$ ipython --no-banner

In [1]: import numpy as np

In [2]: import numpy.linalg as la

In [3]: np.set_printoptions(precision=2, suppress=True, linewidth=100)

In [4]: tidy = lambda a: np.round(a, 2) + 0

In [5]: X = np.array([[6, 6, 6, 0, 0, 2, 5, 0],
   ...:     [5, 3, 4, 8, 0, 9, 9, 4],
   ...:     [2, 7, 3, 8, 2, 6, 8, 3],
   ...:     [6, 5, 0, 2, 6, 1, 8, 8],
   ...:     [3, 7, 3, 5, 1, 9, 9, 5],
   ...:     [-4, 0, -2, -16, 0, -16, -13, -8]])

In [6]: # looks like rank 5

In [7]: Uu, sig, Vt = la.svd(X, full_matrices=False)

In [8]: print(tidy(Uu.T @ X @ Vt.T))
[[40.47  0.    0.    0.    0.    0.  ]
 [ 0.   13.84  0.    0.    0.    0.  ]
 [ 0.    0.    8.81  0.    0.    0.  ]
 [ 0.    0.    0.    5.07  0.    0.  ]
 [ 0.    0.    0.    0.    3.25  0.  ]
 [ 0.    0.    0.    0.    0.    0.  ]]

In [9]: print((sig > 1e-8).sum())
5

In [10]: print(np.abs(Uu[:, 0]).round(6).argmax())
5

In [11]: print(tidy(sig / sig[0]))
[1.   0.34 0.22 0.13 0.08 0.  ]

In [12]: print(np.allclose(Uu * sig @ Vt, X))
True

In [13]: print(Uu.shape, sig.shape, Vt.shape)
(6, 6) (6,) (6, 8)

In [14]: print(np.allclose(X[:-1].T @ la.lstsq(X[:-1].T, X[-1])[0], X[-1]))
True

In [15]: print(tidy(np.trace(la.pinv(X) @ X)))
5.0

In [16]: print(np.unique(X.round(6), axis=0).shape)
(6, 8)

In [17]: W = np.array([[-1, -4],
    ...:     [-2, -1],
    ...:     [1, 4],
    ...:     [-1, -2],
    ...:     [-2, -5],
    ...:     [-2, -5],
    ...:     [-3, -1],
    ...:     [-5, -4]])

In [18]: coef = np.array([2, 2])

In [19]: hid = np.maximum(X @ W + coef, 0)

In [20]: print(hid)
[[  0   0]
 [  0   0]
 [  0   0]
 [  0   0]
 [  0   0]
 [131 167]]

In [21]: print(la.matrix_rank(hid))
1

In [22]: cent = np.array([[-3, -3, 1], [-3, 5, -1]])

In [23]: print((hid @ cent).round(6).argmax(axis=1))
[0 0 0 0 0 1]

In [24]: print(hid @ cent)
[[   0    0    0]
 [   0    0    0]
 [   0    0    0]
 [   0    0    0]
 [   0    0    0]
 [-894  442  -36]]

In [25]: print(W @ cent)
[[ 15 -17   3]
 [  9   1  -1]
 [-15  17  -3]
 [  9  -7   1]
 [ 21 -19   3]
 [ 21 -19   3]
 [ 12   4  -2]
 [ 27  -5  -1]]

In [26]: rng = np.random.default_rng(57)

In [27]: mat = np.triu(rng.random((7, 7)) < 0.4, 1).astype(int)

In [28]: mat = mat + mat.T

In [29]: print(mat)
[[0 0 0 1 1 1 0]
 [0 0 1 1 0 0 0]
 [0 1 0 1 0 0 1]
 [1 1 1 0 0 1 0]
 [1 0 0 0 0 0 1]
 [1 0 0 1 0 0 1]
 [0 0 1 0 1 1 0]]

In [30]: # symmetric

In [31]: print(np.abs(np.diag(la.qr(mat)[1])) > 1e-9)
[ True  True  True  True  True  True False]

In [32]: print(tidy(np.trace(la.pinv(mat) @ mat)))
6.0

In [33]: print(np.unique(mat.round(6), axis=0).shape)
(7, 7)

In [34]: ev, vecs = la.eigh(mat)

In [35]: vec = np.array([5, 5, 6, 4, 3, 6, 5])

In [36]: print(np.abs(mat).sum(axis=1).max(), tidy(np.abs(ev).max()))
4 2.98

In [37]: print(tidy(vec @ mat @ vec / (vec @ vec)), tidy(ev[0]), tidy(ev[-1]))
2.77 -2.23 2.98

In [38]: print((np.sign(vecs[:, -1].round(6)) == np.sign(vecs[0, -1].round(6))).astype(int))
[1 1 1 1 1 1 1]

In [39]: gram = mat.T @ mat

In [40]: print(gram)
[[3 1 1 1 0 1 2]
 [1 2 1 1 0 1 1]
 [1 1 3 1 1 2 0]
 [1 1 1 4 1 1 2]
 [0 0 1 1 2 2 0]
 [1 1 2 1 2 3 0]
 [2 1 0 2 0 0 3]]

In [41]: print(np.allclose(gram, gram.T))
True

In [42]: print(la.matrix_rank(gram))
6

In [43]: print(tidy(la.svd(mat, compute_uv=False) ** 2))
[8.89 4.96 2.82 1.67 1.16 0.5  0.  ]

In [44]: print(np.trace(gram), (mat ** 2).sum())
20 20

In [45]: M2 = X[0, 0] * X[1:] - np.outer(X[1:, 0], X[0])

In [46]: print(M2)
[[  0 -12  -6  48   0  44  29  24]
 [  0  30   6  48  12  32  38  18]
 [  0  -6 -36  12  36  -6  18  48]
 [  0  24   0  30   6  48  39  30]
 [  0  24  12 -96   0 -88 -58 -48]]

In [47]: print(la.matrix_rank(M2), la.matrix_rank(X))
4 5

In [48]: print(np.flatnonzero(~M2.round(6).any(axis=1)))
[]

In [49]: print(la.cond(mat) > 100)
True

In [50]: u = np.array([1, -2, -1, 0])

In [51]: g = np.array([5, 3, 3, 1, 3])

In [52]: J = np.outer(u, g)

In [53]: print(J)
[[  5   3   3   1   3]
 [-10  -6  -6  -2  -6]
 [ -5  -3  -3  -1  -3]
 [  0   0   0   0   0]]

In [54]: # column 2 repeats column 1

In [55]: Uu, sig, Vt = la.svd(J)

In [56]: vecs = Vt[:(sig > 1e-8).sum()]

In [57]: vec = J[1] + -2 * J[3] + rng.integers(2) * np.eye(5)[3]

In [58]: print(vec)
[-10.  -6.  -6.  -2.  -6.]

In [59]: print(la.matrix_rank(np.vstack([J, vec])))
1

In [60]: print(tidy(vecs.T @ vecs))
[[0.47 0.28 0.28 0.09 0.28]
 [0.28 0.17 0.17 0.06 0.17]
 [0.28 0.17 0.17 0.06 0.17]
 [0.09 0.06 0.06 0.02 0.06]
 [0.28 0.17 0.17 0.06 0.17]]

In [61]: Uu, sig, Vt = la.svd(J)

In [62]: print(tidy(sig))
[17.83  0.    0.    0.  ]

In [63]: M2 = Uu[:, :1] @ np.diag(sig[:1]) @ Vt[:1]

In [64]: print(la.matrix_rank(M2))
1

In [65]: th = np.radians(120)

In [66]: r_ = np.eye(5)

In [67]: r_[3, 3] = r_[4, 4] = np.cos(th)

In [68]: r_[3, 4], r_[4, 3] = -np.sin(th), np.sin(th)

In [69]: print(tidy(r_))
[[ 1.    0.    0.    0.    0.  ]
 [ 0.    1.    0.    0.    0.  ]
 [ 0.    0.    1.    0.    0.  ]
 [ 0.    0.    0.   -0.5  -0.87]
 [ 0.    0.    0.    0.87 -0.5 ]]

In [70]: M2 = J @ r_.T

In [71]: print(tidy(la.svd(J, compute_uv=False)), tidy(la.svd(M2, compute_uv=False)))
[17.83  0.    0.    0.  ] [17.83  0.    0.    0.  ]

In [72]: print(np.allclose(J @ J.T, M2 @ M2.T))
True

In [73]: print(tidy(la.det(r_)), np.trace(r_))
1.0 2.0

In [74]: print(tidy(M2))
[[  5.     3.     3.    -3.1   -0.63]
 [-10.    -6.    -6.     6.2    1.27]
 [ -5.    -3.    -3.     3.1    0.63]
 [  0.     0.     0.     0.     0.  ]]

In [75]: F = np.load("test17.npy")

In [76]: print(tidy(F))
[[0.17 0.05 0.05 0.22 0.1  0.12 0.07 0.22]
 [0.05 0.22 0.08 0.03 0.24 0.24 0.11 0.03]
 [0.16 0.18 0.2  0.12 0.06 0.18 0.02 0.08]
 [0.15 0.17 0.04 0.19 0.09 0.17 0.13 0.06]
 [0.21 0.03 0.12 0.21 0.06 0.27 0.03 0.06]
 [0.12 0.09 0.06 0.09 0.12 0.29 0.21 0.03]
 [0.02 0.16 0.11 0.11 0.16 0.14 0.11 0.18]
 [0.16 0.   0.03 0.19 0.06 0.13 0.13 0.29]]

In [77]: M2 = la.inv(F)

In [78]: print(tidy(la.det(F) * M2))
[[0. 0. 0. 0. 0. 0. 0. 0.]
 [0. 0. 0. 0. 0. 0. 0. 0.]
 [0. 0. 0. 0. 0. 0. 0. 0.]
 [0. 0. 0. 0. 0. 0. 0. 0.]
 [0. 0. 0. 0. 0. 0. 0. 0.]
 [0. 0. 0. 0. 0. 0. 0. 0.]
 [0. 0. 0. 0. 0. 0. 0. 0.]
 [0. 0. 0. 0. 0. 0. 0. 0.]]

In [79]: print((np.abs(M2) > 1e-9).astype(int))
[[1 1 1 1 1 1 1 1]
 [1 1 1 1 1 1 1 1]
 [1 1 1 1 1 1 1 1]
 [1 1 1 1 1 1 1 1]
 [1 1 1 1 1 1 1 1]
 [1 1 1 1 1 1 1 1]
 [1 1 1 1 1 1 1 1]
 [1 1 1 1 1 1 1 1]]

In [80]: M2 = F / la.norm(F, axis=1, keepdims=True)

In [81]: gram = M2 @ M2.T

In [82]: print(tidy(la.norm(M2, axis=1)))
[1. 1. 1. 1. 1. 1. 1. 1.]

In [83]: print(tidy(gram[6]))
[0.81 0.84 0.81 0.83 0.67 0.77 1.   0.77]

In [84]: print(np.argwhere(np.triu(np.abs(gram) > 0.95, 1)))
[[0 7]]

In [85]: q, vecs = la.qr(F[:, :5])[0], la.qr(F[:, 5:])[0]

In [86]: sig = la.svd(q.T @ vecs, compute_uv=False)

In [87]: print(tidy(la.norm(q @ q.T - vecs @ vecs.T, 2)))
1.0

In [88]: print(tidy(sig))
[1.   0.77 0.74]

In [89]: M2 = np.array([[2, -1], [1, 1], [0, 1], [-2, 0], [1, -2], [-2, 2], [0, 0], [2, 0]])

In [90]: print(tidy(np.einsum("ij->j", F)))
[1.05 0.89 0.69 1.16 0.9  1.55 0.81 0.95]

In [91]: print(tidy(np.einsum("ik,kj->ij", F, M2)))
[[ 0.24 -0.02]
 [ 0.08  0.24]
 [ 0.12  0.46]
 [-0.04  0.21]
 [-0.33  0.36]
 [-0.26  0.38]
 [ 0.23  0.2 ]
 [ 0.32  0.  ]]

In [92]: print(tidy(M2.T @ F.T))
[[ 0.24  0.08  0.12 -0.04 -0.33 -0.26  0.23  0.32]
 [-0.02  0.24  0.46  0.21  0.36  0.38  0.2   0.  ]]

In [93]: print(tidy(np.einsum("ik,kj->ji", F, M2)))
[[ 0.24  0.08  0.12 -0.04 -0.33 -0.26  0.23  0.32]
 [-0.02  0.24  0.46  0.21  0.36  0.38  0.2   0.  ]]

In [94]: print(tidy(np.einsum("ij,ij->i", F, F)))
[0.16 0.19 0.16 0.15 0.19 0.18 0.14 0.19]

In [95]: print(la.matrix_rank(F @ M2))
2

In [96]: print(np.vstack([F, M2.T]).shape)
(10, 8)

In [97]: u = np.array([-1, 0, -3, 0, 1, 3, 3, 1])

In [98]: K = np.outer(rng.normal(size=18), u) + 0.3 * rng.normal(size=(18, 8))

In [99]: print(tidy(K))
[[ 0.75 -0.11  2.94  0.4  -1.36 -2.75 -2.87 -1.14]
 [ 0.28 -0.33  0.2  -0.3   0.03 -0.39 -0.62  0.02]
 [ 0.87 -0.26  3.69  0.17 -1.04 -2.78 -3.2  -1.18]
 [-0.05 -0.43  1.14  0.18 -0.28 -1.18 -1.28 -0.47]
 [ 0.08  0.3  -0.5   0.02  0.4   0.72  0.73  0.31]
 [-0.26  0.4  -0.75 -0.01  0.24  0.84  0.79 -0.18]
 [-1.23 -0.1  -4.67  0.32  1.71  4.23  4.31  1.24]
 [-0.17 -0.25 -0.49  0.01  0.13  0.53  0.72  0.03]
 [ 0.17 -0.07  0.77  0.23 -0.2  -0.51 -0.6   0.08]
 [ 1.02 -0.29  3.1  -0.07 -0.56 -2.18 -2.1  -0.96]
 [-0.52  0.3  -1.32 -0.25  0.45  1.83  1.11 -0.34]
 [ 0.25  0.05  1.47 -0.47 -0.51 -1.26 -1.16 -0.93]
 [-1.49 -0.42 -3.75  0.14  1.36  3.97  3.46  1.31]
 [ 2.    0.01  6.25 -0.33 -2.06 -6.69 -6.65 -2.31]
 [ 0.81  0.54  1.92 -0.5  -1.08 -2.16 -2.33 -1.24]
 [ 1.1  -0.13  4.32 -0.07 -1.21 -3.7  -4.03 -1.08]
 [ 1.14 -0.2   4.24  0.26 -1.65 -3.93 -3.8  -1.16]
 [ 0.11 -0.01  0.52  0.42 -0.17 -0.24 -0.6  -0.19]]

In [100]: d = la.norm(K[:, None] - K[None], axis=-1)

In [101]: print(la.matrix_rank(d ** 2))
10

In [102]: print(d[2].round(6).argsort(kind="stable")[:4])
[ 2  0 15  9]

In [103]: print(d.shape)
(18, 18)
